$ ipython --no-banner

In [1]: import numpy as np

In [2]: from numpy import linalg as LA

In [3]: np.set_printoptions(suppress=True, linewidth=200)

In [4]: O, _ = LA.qr(np.array([[-0.8, 0.3, 0.5, -0.9],
   ...:     [0.1, -0.4, -0.1, 0.2],
   ...:     [-0.6, 1.1, 0.1, -1.0],
   ...:     [0.8, 0.1, -0.5, -0.4]]))

In [5]: w = np.array([-1, 0, 1, -2])

In [6]: mat = O @ np.diag(w) @ O.T

In [7]: mat.round(2)
Out[7]: 
array([[-1.15, -0.89, -0.36, -0.31],
       [-0.89,  0.21,  0.43, -0.72],
       [-0.36,  0.43, -0.06,  0.29],
       [-0.31, -0.72,  0.29, -1.  ]])

In [8]: rk = LA.matrix_rank(mat)

In [9]: rk
Out[9]: np.int64(3)

In [10]: null = LA.svd(mat)[2][rk:].T

In [11]: [int(LA.matrix_rank(mat[:i])) for i in range(1, len(mat) + 1)]
Out[11]: [1, 2, 3, 3]

In [12]: np.round(mat @ null, 2) + 0
Out[12]: 
array([[0.],
       [0.],
       [0.],
       [0.]])

In [13]: np.round(null @ null.T, 2)
Out[13]: 
array([[ 0.01,  0.04, -0.09, -0.06],
       [ 0.04,  0.12, -0.27, -0.18],
       [-0.09, -0.27,  0.61,  0.4 ],
       [-0.06, -0.18,  0.4 ,  0.26]])

In [14]: np.round(null[:, 0] / null[np.abs(null[:, 0]).round(6).argmax(), 0], 2)
Out[14]: array([-0.15, -0.44,  1.  ,  0.66])

In [15]: [int(LA.matrix_rank(mat[:, :j + 1])) for j in range(4)]
Out[15]: [1, 2, 3, 3]

In [16]: [int(LA.matrix_rank(np.delete(mat, i, axis=0))) for i in range(4)]
Out[16]: [3, 3, 3, 3]

In [17]: hat = np.triu(np.array([[2, -3, -1, 0], [0, 1, 3, -1], [0, 1, 2, -3], [-1, -2, -1, -2]]), 1) + np.eye(4)

In [18]: A2 = hat @ mat @ LA.inv(hat)

In [19]: np.trace(A2), np.trace(mat)
Out[19]: (np.float64(-2.0), np.float64(-2.0))

In [20]: np.round(np.poly(A2), 2) + 0
Out[20]: array([ 1.,  2., -1., -2.,  0.])

In [21]: A2 = mat / LA.norm(mat, axis=1, keepdims=True)

In [22]: C2 = A2 @ A2.T

In [23]: round(float(np.degrees(np.arccos(np.clip(C2[0, 1], -1, 1)))), 2)
Out[23]: 61.44

In [24]: np.round(LA.norm(A2, axis=1), 2)
Out[24]: array([1., 1., 1., 1.])

In [25]: C2.round(2)
Out[25]: 
array([[ 1.  ,  0.48, -0.04,  0.6 ],
       [ 0.48,  1.  ,  0.22,  0.6 ],
       [-0.04,  0.22,  1.  , -0.61],
       [ 0.6 ,  0.6 , -0.61,  1.  ]])

In [26]: (C2 - 2 * np.eye(4)).round(6).argmax(axis=1)
Out[26]: array([3, 3, 1, 0])

In [27]: np.argwhere(np.triu(np.abs(C2) > 0.95, 1))
Out[27]: array([], shape=(0, 2), dtype=int64)

In [28]: np.argsort(-LA.norm(C2, axis=0).round(6), kind="stable")[:3]
Out[28]: array([3, 1, 0])

In [29]: LA.matrix_rank(C2, rtol=0.1)
Out[29]: np.int64(3)

In [30]: np.round(mat @ LA.pinv(mat) @ mat, 2)
Out[30]: 
array([[-1.15, -0.89, -0.36, -0.31],
       [-0.89,  0.21,  0.43, -0.72],
       [-0.36,  0.43, -0.06,  0.29],
       [-0.31, -0.72,  0.29, -1.  ]])

In [31]: np.unique(mat.round(6), axis=0).shape
Out[31]: (4, 4)

In [32]: LA.lstsq(mat[:-1].T, mat[-1])[2]
Out[32]: np.int32(3)

In [33]: X = np.loadtxt("block7.csv", delimiter=",")

In [34]: X.round(2)
Out[34]: 
array([[ 0.1 , -0.64,  0.39,  0.64, -0.13],
       [-0.64,  0.54,  0.28,  0.46, -0.09],
       [ 0.39,  0.28,  0.83, -0.28,  0.06],
       [ 0.64,  0.46, -0.28,  0.54,  0.09],
       [-0.13, -0.09,  0.06,  0.09,  0.98]])

In [35]: np.round(np.einsum("ij,ji->", mat, mat), 2)
Out[35]: np.float64(6.0)

In [36]: round(LA.det(2 * mat), 2), np.round(LA.det(mat), 2)
Out[36]: (np.float64(0.0), np.float64(0.0))

In [37]: np.einsum("ii->", mat)
Out[37]: np.float64(-2.0)

In [38]: round(LA.det(mat[::-1]), 2)
Out[38]: np.float64(0.0)

In [39]: np.round(np.poly(mat), 2) + 0
Out[39]: array([ 1.,  2., -1., -2.,  0.])

In [40]: u = np.array([3, 0, 2, -2, -2])

In [41]: A2 = X + np.outer(u, np.eye(5)[4])

In [42]: LA.matrix_rank(A2 - X)
Out[42]: np.int64(1)

In [43]: A2.round(2)
Out[43]: 
array([[ 0.1 , -0.64,  0.39,  0.64,  2.87],
       [-0.64,  0.54,  0.28,  0.46, -0.09],
       [ 0.39,  0.28,  0.83, -0.28,  2.06],
       [ 0.64,  0.46, -0.28,  0.54, -1.91],
       [-0.13, -0.09,  0.06,  0.09, -1.02]])

In [44]: LA.matrix_rank(LA.inv(A2) - LA.inv(X), tol=1e-8)
Out[44]: np.int64(1)

In [45]: feats = np.load("run16.npy")

In [46]: feats.round(2)
Out[46]: 
array([[ 0.94, -0.29,  0.17],
       [-0.29, -0.43,  0.86],
       [ 0.17,  0.86,  0.49]])

In [47]: [round(float(LA.det(feats[:i, :i])), 2) + 0 for i in range(1, 4)]
Out[47]: [0.94, -0.49, -1.0]

In [48]: round(LA.eigvalsh(feats).min(), 2)
Out[48]: np.float64(-1.0)

In [49]: try:
    ...:     LA.cholesky(feats)
    ...: except LA.LinAlgError as e:
    ...:     print(e)
    ...: 
Matrix is not positive definite

In [50]: hat = np.triu(np.array([[1, 1, -2], [0, 2, -1], [-2, 0, 0]]), 1) + np.eye(3)

In [51]: A2 = hat @ feats @ LA.inv(hat)

In [52]: A2.round(2)
Out[52]: 
array([[ 0.31, -2.74, -2.06],
       [-0.46, -0.83, -1.37],
       [ 0.17,  0.69,  1.51]])

In [53]: round(LA.det(A2), 2)
Out[53]: np.float64(-1.0)

In [54]: np.round(hat @ feats - feats @ hat, 2)
Out[54]: 
array([[-0.63, -3.09,  1.49],
       [-0.17, -0.57, -1.49],
       [ 0.  , -0.17,  1.2 ]])

In [55]: np.round(np.poly(A2), 2)
Out[55]: array([ 1., -1., -1.,  1.])

In [56]: np.round(LA.matrix_power(A2, 4), 2) + 0
Out[56]: 
array([[1., 0., 0.],
       [0., 1., 0.],
       [0., 0., 1.]])

In [57]: np.round((A2 - A2.T) / 2, 2)
Out[57]: 
array([[ 0.  , -1.14, -1.11],
       [ 1.14,  0.  , -1.03],
       [ 1.11,  1.03,  0.  ]])

In [58]: np.round((A2 + A2.T) / 2, 2)
Out[58]: 
array([[ 0.31, -1.6 , -0.94],
       [-1.6 , -0.83, -0.34],
       [-0.94, -0.34,  1.51]])

In [59]: np.round(np.abs(LA.eigvals(A2)).max(), 2)
Out[59]: np.float64(1.0)

In [60]: np.round(A2 @ A2, 2) + 0
Out[60]: 
array([[1., 0., 0.],
       [0., 1., 0.],
       [0., 0., 1.]])

In [61]: np.trace(A2)
Out[61]: np.float64(1.0)

In [62]: M = np.load("layer7.npy")

In [63]: M
Out[63]: 
array([[ 1,  0,  0,  0,  0,  0],
       [ 1,  1,  0,  0,  0,  0],
       [ 1, -2,  1,  0,  0,  0],
       [-2, -3, -3,  1,  0,  0],
       [-1,  1,  2,  2,  1,  0],
       [ 0, -2, -2,  3,  3,  1]])

In [64]: Uu, s, Vh = LA.svd(M)

In [65]: np.argmax(s[:-1] / (s[1:] + 1e-6)) + 1
Out[65]: np.int64(5)

In [66]: A2 = Uu[:, :5] @ np.diag(s[:5]) @ Vh[:5]

In [67]: round(float(LA.norm(M - A2) / LA.norm(M)), 2)
Out[67]: 0.0

In [68]: LA.matrix_rank(A2)
Out[68]: np.int64(5)

In [69]: LA.matrix_rank(M, rtol=0.1)
Out[69]: np.int64(4)

In [70]: LA.cond(M) > 100
Out[70]: np.True_

In [71]: np.argsort(-LA.norm(M, axis=0).round(6), kind="stable")[:3]
Out[71]: array([1, 2, 3])

In [72]: np.unravel_index(np.abs(M).argmax(), M.shape)
Out[72]: (np.int64(3), np.int64(1))

In [73]: M.shape
Out[73]: (6, 6)

In [74]: M.sum(axis=0)
Out[74]: array([ 0, -5, -2,  6,  4,  1])

In [75]: np.round(np.sort(LA.eigvals(M)), 2)
Out[75]: array([1., 1., 1., 1., 1., 1.])

In [76]: np.prod(np.diag(M)), np.round(LA.det(M), 2)
Out[76]: (np.int64(1), np.float64(1.0))

In [77]: M @ M
Out[77]: 
array([[  1,   0,   0,   0,   0,   0],
       [  2,   1,   0,   0,   0,   0],
       [  0,  -4,   1,   0,   0,   0],
       [-10,   0,  -6,   1,   0,   0],
       [ -3,  -8,  -2,   4,   1,   0],
       [-13,  -6,  -7,  12,   6,   1]])

In [78]: rng = np.random.default_rng(80564)

In [79]: A2 = M + rng.integers(-2, 3, (6, 5)) @ rng.integers(-2, 3, (5, 6))

In [80]: A2
Out[80]: 
array([[ 3, -4, -6,  0, -6,  1],
       [-2,  1,  4, -2,  1, -5],
       [-2, -6,  9, -6,  5, -3],
       [-2, -2, -9,  4, -5, -2],
       [ 2,  7, -8,  8, -8, -2],
       [-5, -8,  2,  1,  6,  0]])

In [81]: LA.matrix_rank(A2 - M, tol=1e-8)
Out[81]: np.int64(5)

In [82]: np.abs(A2 - M).sum(axis=1)
Out[82]: array([19, 15, 29, 17, 36, 21])

In [83]: np.round(LA.svd(A2 - M, compute_uv=False), 2) + 0
Out[83]: array([24.42,  8.43,  7.55,  3.75,  0.61,  0.  ])

In [84]: data = np.loadtxt("dump.csv", delimiter=",")

In [85]: data.round(2)
Out[85]: 
array([[ 1.  ,  0.  ,  0.  ],
       [ 0.  ,  0.5 ,  0.87],
       [ 0.  , -0.87,  0.5 ]])

In [86]: hat = np.triu(np.array([[0, 2, -2], [-2, 1, 0], [-1, 2, 0]]), 1) + np.eye(3)

In [87]: A2 = hat @ data @ LA.inv(hat)

In [88]: A2.round(2)
Out[88]: 
array([[ 1.  ,  0.73,  2.73],
       [ 0.  ,  0.5 ,  0.87],
       [ 0.  , -0.87,  0.5 ]])

In [89]: t = rng.uniform(0, 2 * np.pi, 21)

In [90]: O, _ = LA.qr(np.array([[1.4, -1.4], [-0.1, -0.7], [0.6, 0.4]]))

In [91]: K = 20 * np.c_[np.cos(t), np.sin(t)] @ O.T

In [92]: K.round(2)
Out[92]: 
array([[ 15.15,  10.41,  -7.87],
       [ 19.51,   2.29,   3.75],
       [-15.  , -10.51,   8.05],
       [  4.97,  12.91, -14.45],
       [ 18.82,   6.53,  -1.78],
       [-19.11,  -5.85,   0.83],
       [ -7.09, -12.82,  13.62],
       [ -8.96,   9.62, -15.07],
       [-11.91, -11.88,  10.81],
       [ -8.05,  10.05, -15.3 ],
       [-16.88,  -9.11,   5.66],
       [ 12.85,  11.55, -10.07],
       [  6.23,  12.87, -13.98],
       [-16.16,  -9.71,   6.66],
       [-15.57, -10.14,   7.4 ],
       [  9.98,  12.4 , -12.11],
       [ 15.29,  -5.26,  11.77],
       [-13.45, -11.3 ,   9.56],
       [-16.11,  -9.76,   6.73],
       [-15.22, -10.37,   7.8 ],
       [ 19.32,   1.23,   5.02]])

In [93]: Xc = K - K.mean(axis=1)
Traceback (most recent call last):
  Cell In[93], line 1
    Xc = K - K.mean(axis=1)
ValueError: operands could not be broadcast together with shapes (21,3) (21,) 


In [94]: Xc = K - K.mean(axis=0)

In [95]: Uu, s, Vh = LA.svd(Xc, full_matrices=False)

In [96]: np.round(Xc.mean(axis=0), 2) + 0
Out[96]: array([0., 0., 0.])

In [97]: np.abs(Vh[0]).argmax()
Out[97]: np.int64(0)

In [98]: (np.sign(Uu[:, 0]) == np.sign(Uu[0, 0])).astype(int)
Out[98]: array([1, 1, 0, 1, 1, 0, 0, 1, 0, 1, 0, 1, 1, 0, 0, 1, 1, 0, 0, 0, 1])

In [99]: x0 = np.array([-2, -2, -1])

In [100]: np.round(K @ np.eye(3)[0], 2)
Out[100]: array([ 15.15,  19.51, -15.  ,   4.97,  18.82, -19.11,  -7.09,  -8.96, -11.91,  -8.05, -16.88,  12.85,   6.23, -16.16, -15.57,   9.98,  15.29, -13.45, -16.11, -15.22,  19.32])

In [101]: w, V = LA.eig(feats)

In [102]: np.round(np.sort(LA.eigvals(feats @ feats)), 2)
Out[102]: array([1., 1., 1.])

In [103]: np.round(feats @ V[:, 0] - w[0] * V[:, 0], 2) + 0
Out[103]: array([0., 0., 0.])

In [104]: round(float(np.prod(w)), 2)
Out[104]: -1.0

In [105]: np.round(np.sort(LA.eigvals(feats.T)), 2)
Out[105]: array([-1.,  1.,  1.])

In [106]: np.round(np.sort(LA.eigvals(LA.inv(feats))), 2)
Out[106]: array([-1.,  1.,  1.])

In [107]: dist = LA.norm(K[:, None] - K[None], axis=-1)

In [108]: np.round(LA.norm(K, axis=1), 2)
Out[108]: array([20., 20., 20., 20., 20., 20., 20., 20., 20., 20., 20., 20., 20., 20., 20., 20., 20., 20., 20., 20., 20.])

In [109]: dist[:5, :5].round(2)
Out[109]: 
array([[ 0.  , 14.83, 40.  , 12.37,  8.1 ],
       [14.83,  0.  , 37.05, 25.59,  7.  ],
       [40.  , 37.05,  0.  , 38.12, 39.12],
       [12.37, 25.59, 38.12,  0.  , 19.82],
       [ 8.1 ,  7.  , 39.12, 19.82,  0.  ]])

In [110]: np.unravel_index(dist.round(6).argmax(), dist.shape)
Out[110]: (np.int64(0), np.int64(19))

In [111]: np.flatnonzero(dist[8] < dist.mean() / 2)
Out[111]: array([ 2,  6,  8, 10, 13, 14, 17, 18, 19])
